$ python3 -q
>>> import numpy as np
>>> import numpy.linalg as la
>>> np.set_printoptions(precision=2, suppress=True, linewidth=120, sign=" ")
>>> def rd(a):
...     return np.round(a, 2) + 0
... 
>>> E = np.load("out17.npy")
>>> E
array([[ 0.3,  2. , -1. ],
       [-1. ,  0.3, -1. ],
       [ 0. ,  2. , -0.7]])
>>> hat = np.triu(np.array([[2, 3, 0], [0, 1, 0], [3, 2, 3]]), 1) + np.eye(3)
>>> B = hat @ E @ la.inv(hat)
>>> rd(np.poly(B))
array([ 1.  ,  0.1 ,  3.67, -1.14])
>>> hat @ E - E @ hat
array([[-3.,  0., -3.],
       [ 0.,  3.,  0.],
       [ 0.,  0.,  0.]])
>>> rd(la.det(B))
np.float64(1.14)
>>> B = np.array([[-5, -2, -2], [3, 0, 0], [-2, 0, -1]])
>>> np.vstack([E, B.T]).shape
(6, 3)
>>> E @ B
array([[ 6.5, -0.6,  0.4],
       [ 7.9,  2. ,  3. ],
       [ 7.4,  0. ,  0.7]])
>>> np.einsum("ij,ij->i", E, E)
array([ 5.09,  2.09,  4.49])
>>> B.T @ E.T
array([[ 6.5,  7.9,  7.4],
       [-0.6,  2. ,  0. ],
       [ 0.4,  3. ,  0.7]])
>>> np.count_nonzero(E)
np.int64(8)
>>> rd(la.norm(E))
np.float64(3.42)
>>> rd(E - E[0])
array([[ 0. ,  0. ,  0. ],
       [-1.3, -1.7,  0. ],
       [-0.3,  0. ,  0.3]])
>>> rd(E.sum(axis=1))
array([ 1.3, -1.7,  1.3])
>>> np.abs(E).max()
np.float64(2.0)
>>> E.shape
(3, 3)
>>> E.sum(axis=0)
array([-0.7,  4.3, -2.7])
>>> rng = np.random.default_rng(520)
>>> B = E + rng.integers(-2, 3, (3, 2)) @ rng.integers(-2, 3, (2, 3))
>>> B
array([[ 1.3,  5. ,  2. ],
       [-4. ,  1.3, -2. ],
       [-4. ,  5. , -0.7]])
>>> rd(la.svd(B - E, compute_uv=False))
array([ 5.92,  4.47,  0.  ])
>>> np.abs(B - E).sum(axis=1)
array([ 7.,  5.,  7.])
